>>> import numpy as np
>>> np.set_printoptions(precision=2, suppress=True, linewidth=200)
>>> rd = lambda a: np.round(a, 2) + 0
>>> E = np.array([[3.3, -2.0, -2.0, -2.0],
...     [2.0, 0.3, 0.0, 1.0],
...     [-2.0, 0.0, 0.3, 0.0],
...     [3.0, -2.0, -2.0, -1.7]])
>>> C2 = E.T @ E
>>> np.diag(C2)
array([27.89,  8.09,  8.09,  7.89])
>>> (E @ E.T).shape
(4, 4)
>>> out = np.array([[0, -1], [0, 3], [3, -3], [2, 0]])
>>> np.linalg.matrix_rank(E @ out)
np.int64(2)
>>> print(rd(out.T @ E.T))
[[-10.    2.    0.9  -9.4]
 [ -3.3  -1.1   1.1  -3. ]]
>>> print(np.einsum("ij->j", E))
[ 6.3 -3.7 -3.7 -2.7]
>>> np.vstack([E, out.T]).shape
(6, 4)
>>> print(np.einsum("ij,ij->i", E, E))
[22.89  5.09  4.09 19.89]
>>> rd(np.einsum("ik,kj->ij", E, out))
array([[-10. ,  -3.3],
       [  2. ,  -1.1],
       [  0.9,   1.1],
       [ -9.4,  -3. ]])
>>> blk = np.stack([E, 2 * E, E[::-1]])
>>> np.linalg.matrix_rank(blk.reshape(3, -1))
np.int64(2)
>>> rd(np.linalg.norm(blk, axis=(1, 2)))
array([ 7.21, 14.42,  7.21])
>>> print(blk.shape)
(3, 4, 4)
>>> rd(np.linalg.det(blk))
array([0.22, 3.44, 0.22])
>>> q, R = np.linalg.qr(E)
>>> np.allclose(R.T @ R, E.T @ E)
True
>>> rd(abs(R[0, 0])), rd(np.linalg.norm(E[:, 0]))
(np.float64(5.28), np.float64(5.28))
>>> rd(np.abs(np.diag(R)))
array([5.28, 1.71, 0.05, 0.45])
>>> rd(q @ R)
array([[ 3.3, -2. , -2. , -2. ],
       [ 2. ,  0.3,  0. ,  1. ],
       [-2. ,  0. ,  0.3,  0. ],
       [ 3. , -2. , -2. , -1.7]])
>>> rd(R)
array([[-5.28,  2.27,  2.5 ,  1.84],
       [ 0.  , -1.71, -1.36, -2.06],
       [ 0.  ,  0.  , -0.05, -0.25],
       [ 0.  ,  0.  ,  0.  ,  0.45]])
